$ python -q
>>> import numpy as np
>>> np.set_printoptions(precision=2, suppress=True, linewidth=160)
>>> J = np.loadtxt("w.csv", delimiter=",")
>>> J
array([[ 4.,  0.,  0.,  0.,  0.,  0.,  0.,  0.,  0.],
       [-4., -4.,  0.,  0.,  0.,  0.,  0.,  0.,  0.],
       [ 4., -5., -1.,  0.,  0.,  0.,  0.,  0.,  0.],
       [ 1., -4.,  1.,  1.,  0.,  0.,  0.,  0.,  0.],
       [ 3., -1., -5., -5.,  4.,  0.,  0.,  0.,  0.],
       [ 0.,  5., -3.,  4.,  5., -1.,  0.,  0.,  0.],
       [ 0., -4., -5., -1., -5.,  5., -3.,  0.,  0.],
       [-3.,  2., -4.,  5., -5., -3.,  4., -1.,  0.],
       [ 5., -2.,  4., -5., -4., -1., -1., -2.,  2.]])
>>> # triangular: eigenvalues sit on the diagonal
>>> th = np.radians(36)
>>> R = np.eye(9)
>>> R[8, 8] = R[2, 2] = np.cos(th)
>>> R[8, 2], R[2, 8] = -np.sin(th), np.sin(th)
>>> R
array([[ 1.  ,  0.  ,  0.  ,  0.  ,  0.  ,  0.  ,  0.  ,  0.  ,  0.  ],
       [ 0.  ,  1.  ,  0.  ,  0.  ,  0.  ,  0.  ,  0.  ,  0.  ,  0.  ],
       [ 0.  ,  0.  ,  0.81,  0.  ,  0.  ,  0.  ,  0.  ,  0.  ,  0.59],
       [ 0.  ,  0.  ,  0.  ,  1.  ,  0.  ,  0.  ,  0.  ,  0.  ,  0.  ],
       [ 0.  ,  0.  ,  0.  ,  0.  ,  1.  ,  0.  ,  0.  ,  0.  ,  0.  ],
       [ 0.  ,  0.  ,  0.  ,  0.  ,  0.  ,  1.  ,  0.  ,  0.  ,  0.  ],
       [ 0.  ,  0.  ,  0.  ,  0.  ,  0.  ,  0.  ,  1.  ,  0.  ,  0.  ],
       [ 0.  ,  0.  ,  0.  ,  0.  ,  0.  ,  0.  ,  0.  ,  1.  ,  0.  ],
       [ 0.  ,  0.  , -0.59,  0.  ,  0.  ,  0.  ,  0.  ,  0.  ,  0.81]])
>>> out = J @ R.T
>>> np.allclose(np.linalg.norm(J, axis=1), np.linalg.norm(out, axis=1))
True
>>> np.round(np.linalg.svd(J, compute_uv=False), 2) + 0, np.round(np.linalg.svd(out, compute_uv=False), 2) + 0
(array([14.46, 11.35,  9.89,  7.58,  6.22,  5.23,  1.91,  0.15,  0.  ]), array([14.46, 11.35,  9.89,  7.58,  6.22,  5.23,  1.91,  0.15,  0.  ]))
>>> np.round(np.linalg.det(R), 2)
np.float64(1.0)
>>> np.flatnonzero(np.linalg.matrix_power((R != 0) + (R.T != 0) + np.eye(9), 9)[4])
array([4])
>>> (np.linalg.matrix_power((R != 0) + (R.T != 0) + np.eye(9), 9) > 0).astype(int)
array([[1, 0, 0, 0, 0, 0, 0, 0, 0],
       [0, 1, 0, 0, 0, 0, 0, 0, 0],
       [0, 0, 1, 0, 0, 0, 0, 0, 1],
       [0, 0, 0, 1, 0, 0, 0, 0, 0],
       [0, 0, 0, 0, 1, 0, 0, 0, 0],
       [0, 0, 0, 0, 0, 1, 0, 0, 0],
       [0, 0, 0, 0, 0, 0, 1, 0, 0],
       [0, 0, 0, 0, 0, 0, 0, 1, 0],
       [0, 0, 1, 0, 0, 0, 0, 0, 1]])
>>> Uu, sv, vt = np.linalg.svd(J)
>>> np.argmax(sv[:-1] / (sv[1:] + 1e-6)) + 1
np.int64(8)
>>> sv.round(2) + 0
array([14.46, 11.35,  9.89,  7.58,  6.22,  5.23,  1.91,  0.15,  0.  ])
>>> out = Uu[:, :8] @ np.diag(sv[:8]) @ vt[:8]
>>> round(np.linalg.norm(J - out) / np.linalg.norm(J), 2)
np.float64(0.0)
>>> np.linalg.matrix_rank(J, rtol=0.05)
np.int64(7)
>>> round(np.abs(J - out).max(), 2)
np.float64(0.0)
>>> out.round(2) + 0
array([[ 4.,  0.,  0.,  0.,  0.,  0.,  0.,  0.,  0.],
       [-4., -4.,  0.,  0.,  0.,  0.,  0.,  0.,  0.],
       [ 4., -5., -1.,  0.,  0.,  0.,  0.,  0.,  0.],
       [ 1., -4.,  1.,  1.,  0.,  0.,  0.,  0.,  0.],
       [ 3., -1., -5., -5.,  4.,  0.,  0.,  0.,  0.],
       [ 0.,  5., -3.,  4.,  5., -1.,  0.,  0.,  0.],
       [ 0., -4., -5., -1., -5.,  5., -3.,  0.,  0.],
       [-3.,  2., -4.,  5., -5., -3.,  4., -1.,  0.],
       [ 5., -2.,  4., -5., -4., -1., -1., -2.,  2.]])
>>> round(float(np.linalg.norm(J - out, 2)), 2), round(float(sv[8]), 2)
(0.0, 0.0)
>>> J.shape
(9, 9)
>>> J.mean(axis=0)
array([ 1.11, -1.44, -1.44, -0.11, -0.56,  0.  ,  0.  , -0.33,  0.22])
>>> np.diff(J, axis=0)
array([[ -8.,  -4.,   0.,   0.,   0.,   0.,   0.,   0.,   0.],
       [  8.,  -1.,  -1.,   0.,   0.,   0.,   0.,   0.,   0.],
       [ -3.,   1.,   2.,   1.,   0.,   0.,   0.,   0.,   0.],
       [  2.,   3.,  -6.,  -6.,   4.,   0.,   0.,   0.,   0.],
       [ -3.,   6.,   2.,   9.,   1.,  -1.,   0.,   0.,   0.],
       [  0.,  -9.,  -2.,  -5., -10.,   6.,  -3.,   0.,   0.],
       [ -3.,   6.,   1.,   6.,   0.,  -8.,   7.,  -1.,   0.],
       [  8.,  -4.,   8., -10.,   1.,   2.,  -5.,  -1.,   2.]])
>>> np.linalg.matrix_rank(J)
np.int64(9)
>>> np.sort(np.linalg.eigvals(J))
array([-4., -3., -1., -1., -1.,  1.,  2.,  4.,  4.])
>>> np.prod(np.diag(J)), round(np.linalg.det(J), 2)
(np.float64(-384.0), np.float64(-384.0))
>>> W0 = np.load("m.npy")
>>> W0
array([[ 21.93,   4.64,   1.79,   5.39,   8.22,   4.25,  -6.52,  13.23,  14.08],
       [ 21.1 ,   4.49,   1.77,   5.13,   8.03,   4.26,  -6.18,  12.93,  13.48],
       [  7.52,   1.83,   1.24,   0.95,   4.3 ,   3.64,  -1.02,   7.07,   4.16],
       [  7.28,   1.77,   1.22,   0.89,   4.22,   3.61,  -0.95,   6.95,   4.01],
       [  3.15,   0.78,   0.92,  -0.21,   2.63,   2.77,   0.2 ,   4.41,   1.51],
       [  2.9 ,   0.72,   0.9 ,  -0.26,   2.52,   2.69,   0.25,   4.23,   1.38],
       [  1.3 ,   0.28,   0.7 ,  -0.57,   1.67,   2.03,   0.51,   2.86,   0.53],
       [  1.21,   0.25,   0.68,  -0.58,   1.62,   1.98,   0.51,   2.77,   0.49],
       [  1.18,   0.24,   0.68,  -0.58,   1.6 ,   1.97,   0.51,   2.74,   0.48],
       [ -0.07,  -0.12,   0.26,  -0.44,   0.4 ,   0.64,   0.29,   0.72,  -0.01],
       [  0.14,   0.14,  -0.12,   0.25,  -0.09,  -0.2 ,  -0.1 ,  -0.19,  -0.02],
       [  0.32,   0.37,  -0.25,   0.54,  -0.12,  -0.36,  -0.16,  -0.31,  -0.11],
       [  0.37,   0.44,  -0.28,   0.62,  -0.12,  -0.38,  -0.16,  -0.32,  -0.14],
       [  0.56,   0.79,  -0.43,   0.96,  -0.06,  -0.41,  -0.09,  -0.31,  -0.42],
       [  0.67,   1.34,  -0.61,   1.36,   0.13,  -0.25,   0.21,  -0.11,  -1.04],
       [  0.67,   1.49,  -0.65,   1.44,   0.19,  -0.18,   0.32,  -0.04,  -1.24],
       [  0.2 ,   2.74,  -0.95,   1.94,   0.84,   0.74,   1.64,   0.79,  -3.44],
       [  0.02,   2.97,  -0.99,   1.99,   0.98,   0.97,   1.96,   0.98,  -3.94],
       [ -0.61,   3.65,  -1.12,   2.09,   1.4 ,   1.7 ,   2.98,   1.54,  -5.53],
       [ -2.3 ,   4.94,  -1.34,   2.07,   2.26,   3.33,   5.29,   2.72,  -9.05],
       [-10.98,   8.95,  -1.88,   0.65,   5.19,   9.95,  14.94,   6.84, -23.47]])
>>> np.linalg.cond(J) > 100
np.True_
>>> np.round(np.linalg.norm(J, 2) / np.linalg.norm(J), 2)
np.float64(0.61)
>>> np.linalg.matrix_rank(J, rtol=0.1)
np.int64(7)
>>> [round(float(x), 2) for x in np.linalg.svd(J, compute_uv=False)[:3]]
[14.46, 11.35, 9.89]
>>> np.argsort(-np.linalg.norm(J, axis=0).round(6), kind="stable")[:3]
array([1, 4, 2])
>>> A = np.loadtxt("test18.csv", delimiter=",")
>>> A
array([[ 2.,  0.,  3.,  2.,  2.,  3.,  0.,  2.],
       [ 0.,  1.,  3.,  9.,  7., -5.,  9., -4.],
       [ 0.,  0.,  8., -6.,  2., -3.,  9.,  8.],
       [ 0.,  2., -2.,  7.,  7., -7., -9., -4.],
       [ 0., -1., -2.,  5.,  1., -5.,  5.,  9.],
       [ 0., -6.,  6.,  4.,  9., -4.,  1.,  4.],
       [ 0.,  7.,  8., -9.,  3., -2., -8., -4.],
       [ 0., -7., -6., -3.,  0., -6.,  4., -4.]])
>>> vec = np.array([4, 5, 4, 3, -5, -1, 5, 3, -4])
>>> J * vec
array([[ 16.,   0.,   0.,   0.,  -0.,  -0.,   0.,   0.,  -0.],
       [-16., -20.,   0.,   0.,  -0.,  -0.,   0.,   0.,  -0.],
       [ 16., -25.,  -4.,   0.,  -0.,  -0.,   0.,   0.,  -0.],
       [  4., -20.,   4.,   3.,  -0.,  -0.,   0.,   0.,  -0.],
       [ 12.,  -5., -20., -15., -20.,  -0.,   0.,   0.,  -0.],
       [  0.,  25., -12.,  12., -25.,   1.,   0.,   0.,  -0.],
       [  0., -20., -20.,  -3.,  25.,  -5., -15.,   0.,  -0.],
       [-12.,  10., -16.,  15.,  25.,   3.,  20.,  -3.,  -0.],
       [ 20., -10.,  16., -15.,  20.,   1.,  -5.,  -6.,  -8.]])
>>> J @ vec
array([ 16., -36., -13.,  -9., -48.,   1., -38.,  42.,  13.])
>>> J @ np.ones(9)
array([  4.,  -8.,  -2.,  -1.,  -4.,  10., -13.,  -5.,  -4.])
>>> np.sign((J @ vec).round(6))
array([ 1., -1., -1., -1., -1.,  1., -1.,  1.,  1.])
>>> blk = np.stack([A, 5 * A, A[::-1]])
>>> np.einsum("bij,cij->bc", blk, blk)
array([[ 1619.,  8095.,   -64.],
       [ 8095., 40475.,  -320.],
       [  -64.,  -320.,  1619.]])
>>> blk.sum(axis=0)
array([[ 12.,  -7.,  12.,   9.,  12.,  12.,   4.,   8.],
       [  0.,  13.,  26.,  45.,  45., -32.,  46., -28.],
       [  0.,  -6.,  54., -32.,  21., -22.,  55.,  52.],
       [  0.,  11., -14.,  47.,  43., -47., -49., -15.],
       [  0.,  -4., -14.,  37.,  13., -37.,  21.,  50.],
       [  0., -36.,  44.,  18.,  56., -27.,  15.,  32.],
       [  0.,  43.,  51., -45.,  25., -17., -39., -28.],
       [  2., -42., -33., -16.,   2., -33.,  24., -22.]])
>>> (blk @ A.T).shape
(3, 8, 8)
>>> np.linalg.norm(blk, axis=(1, 2))
array([ 40.24, 201.18,  40.24])
>>> np.linalg.matrix_rank(blk)
array([8, 8, 8])
>>> np.abs(np.linalg.svd(A)[2][-1])
array([0.35, 0.21, 0.46, 0.25, 0.65, 0.35, 0.12, 0.11])
>>> np.linalg.cond(A) > 100
np.True_
>>> [round(float(x), 2) for x in np.linalg.svd(A, compute_uv=False)[:3]]
[23.17, 20.05, 18.5]
>>> data = np.loadtxt("sample2.csv", delimiter=",")
>>> data
array([[ 1.,  3.,  0.,  0.,  0.,  0.,  0.,  0.,  0.,  0.,  0.],
       [ 3., -3.,  3.,  0.,  0.,  0.,  0.,  0.,  0.,  0.,  0.],
       [ 0.,  3., -2.,  3.,  0.,  0.,  0.,  0.,  0.,  0.,  0.],
       [ 0.,  0.,  3.,  1.,  3.,  0.,  0.,  0.,  0.,  0.,  0.],
       [ 0.,  0.,  0.,  3., -2.,  3.,  0.,  0.,  0.,  0.,  0.],
       [ 0.,  0.,  0.,  0.,  3., -1.,  3.,  0.,  0.,  0.,  0.],
       [ 0.,  0.,  0.,  0.,  0.,  3.,  2.,  3.,  0.,  0.,  0.],
       [ 0.,  0.,  0.,  0.,  0.,  0.,  3., -1.,  3.,  0.,  0.],
       [ 0.,  0.,  0.,  0.,  0.,  0.,  0.,  3., -1.,  3.,  0.],
       [ 0.,  0.,  0.,  0.,  0.,  0.,  0.,  0.,  3., -1.,  3.],
       [ 0.,  0.,  0.,  0.,  0.,  0.,  0.,  0.,  0.,  3.,  1.]])
>>> # equal to its transpose
>>> out = np.linalg.inv(data)
>>> np.round(data @ out, 2) + 0
array([[1., 0., 0., 0., 0., 0., 0., 0., 0., 0., 0.],
       [0., 1., 0., 0., 0., 0., 0., 0., 0., 0., 0.],
       [0., 0., 1., 0., 0., 0., 0., 0., 0., 0., 0.],
       [0., 0., 0., 1., 0., 0., 0., 0., 0., 0., 0.],
       [0., 0., 0., 0., 1., 0., 0., 0., 0., 0., 0.],
       [0., 0., 0., 0., 0., 1., 0., 0., 0., 0., 0.],
       [0., 0., 0., 0., 0., 0., 1., 0., 0., 0., 0.],
       [0., 0., 0., 0., 0., 0., 0., 1., 0., 0., 0.],
       [0., 0., 0., 0., 0., 0., 0., 0., 1., 0., 0.],
       [0., 0., 0., 0., 0., 0., 0., 0., 0., 1., 0.],
       [0., 0., 0., 0., 0., 0., 0., 0., 0., 0., 1.]])
>>> out.round(2) + 0
array([[-0.09,  0.36,  0.45, -0.06, -0.43, -0.23,  0.36, -0.01, -0.36, -0.11,  0.32],
       [ 0.36, -0.12, -0.15,  0.02,  0.14,  0.08, -0.12,  0.  ,  0.12,  0.04, -0.11],
       [ 0.45, -0.15, -0.6 ,  0.08,  0.57,  0.3 , -0.47,  0.02,  0.48,  0.14, -0.43],
       [-0.06,  0.02,  0.08,  0.03,  0.24,  0.13, -0.2 ,  0.01,  0.2 ,  0.06, -0.18],
       [-0.43,  0.14,  0.57,  0.24, -0.65, -0.34,  0.54, -0.02, -0.55, -0.16,  0.49],
       [-0.23,  0.08,  0.3 ,  0.13, -0.34, -0.35,  0.56, -0.02, -0.56, -0.17,  0.51],
       [ 0.36, -0.12, -0.47, -0.2 ,  0.54,  0.56, -0.35,  0.01,  0.36,  0.11, -0.32],
       [-0.01,  0.  ,  0.02,  0.01, -0.02, -0.02,  0.01,  0.01,  0.33,  0.1 , -0.29],
       [-0.36,  0.12,  0.48,  0.2 , -0.55, -0.56,  0.36,  0.33, -0.25, -0.07,  0.22],
       [-0.11,  0.04,  0.14,  0.06, -0.16, -0.17,  0.11,  0.1 , -0.07, -0.12,  0.37],
       [ 0.32, -0.11, -0.43, -0.18,  0.49,  0.51, -0.32, -0.29,  0.22,  0.37, -0.1 ]])
>>> w, evecs = np.linalg.eigh(data)
>>> np.linalg.svd(data, compute_uv=False)
array([6.97, 6.12, 5.7 , 5.46, 4.52, 3.89, 3.23, 2.74, 2.07, 1.32, 0.32])
>>> np.round(evecs.T @ evecs, 2) + 0
array([[1., 0., 0., 0., 0., 0., 0., 0., 0., 0., 0.],
       [0., 1., 0., 0., 0., 0., 0., 0., 0., 0., 0.],
       [0., 0., 1., 0., 0., 0., 0., 0., 0., 0., 0.],
       [0., 0., 0., 1., 0., 0., 0., 0., 0., 0., 0.],
       [0., 0., 0., 0., 1., 0., 0., 0., 0., 0., 0.],
       [0., 0., 0., 0., 0., 1., 0., 0., 0., 0., 0.],
       [0., 0., 0., 0., 0., 0., 1., 0., 0., 0., 0.],
       [0., 0., 0., 0., 0., 0., 0., 1., 0., 0., 0.],
       [0., 0., 0., 0., 0., 0., 0., 0., 1., 0., 0.],
       [0., 0., 0., 0., 0., 0., 0., 0., 0., 1., 0.],
       [0., 0., 0., 0., 0., 0., 0., 0., 0., 0., 1.]])
>>> np.abs(evecs[:, -1]).round(6).argmax()
np.int64(6)
>>> np.round(evecs.T @ data @ evecs, 2) + 0
array([[-6.97,  0.  ,  0.  ,  0.  ,  0.  ,  0.  ,  0.  ,  0.  ,  0.  ,  0.  ,  0.  ],
       [ 0.  , -6.12,  0.  ,  0.  ,  0.  ,  0.  ,  0.  ,  0.  ,  0.  ,  0.  ,  0.  ],
       [ 0.  ,  0.  , -5.46,  0.  ,  0.  ,  0.  ,  0.  ,  0.  ,  0.  ,  0.  ,  0.  ],
       [ 0.  ,  0.  ,  0.  , -3.23,  0.  ,  0.  ,  0.  ,  0.  ,  0.  ,  0.  ,  0.  ],
       [ 0.  ,  0.  ,  0.  ,  0.  , -2.07,  0.  ,  0.  ,  0.  ,  0.  ,  0.  ,  0.  ],
       [ 0.  ,  0.  ,  0.  ,  0.  ,  0.  , -0.32,  0.  ,  0.  ,  0.  ,  0.  ,  0.  ],
       [ 0.  ,  0.  ,  0.  ,  0.  ,  0.  ,  0.  ,  1.32,  0.  ,  0.  ,  0.  ,  0.  ],
       [ 0.  ,  0.  ,  0.  ,  0.  ,  0.  ,  0.  ,  0.  ,  2.74,  0.  ,  0.  ,  0.  ],
       [ 0.  ,  0.  ,  0.  ,  0.  ,  0.  ,  0.  ,  0.  ,  0.  ,  3.89,  0.  ,  0.  ],
       [ 0.  ,  0.  ,  0.  ,  0.  ,  0.  ,  0.  ,  0.  ,  0.  ,  0.  ,  4.52,  0.  ],
       [ 0.  ,  0.  ,  0.  ,  0.  ,  0.  ,  0.  ,  0.  ,  0.  ,  0.  ,  0.  ,  5.7 ]])
>>> np.abs(evecs[:, -1])
array([0.03, 0.05, 0.11, 0.22, 0.25, 0.41, 0.66, 0.41, 0.26, 0.16, 0.1 ])
>>> np.linalg.eigvalsh(data @ data)
array([ 0.1 ,  1.75,  4.27,  7.51, 10.43, 15.1 , 20.45, 29.8 , 32.51, 37.48, 48.6 ])
>>> w
array([-6.97, -6.12, -5.46, -3.23, -2.07, -0.32,  1.32,  2.74,  3.89,  4.52,  5.7 ])
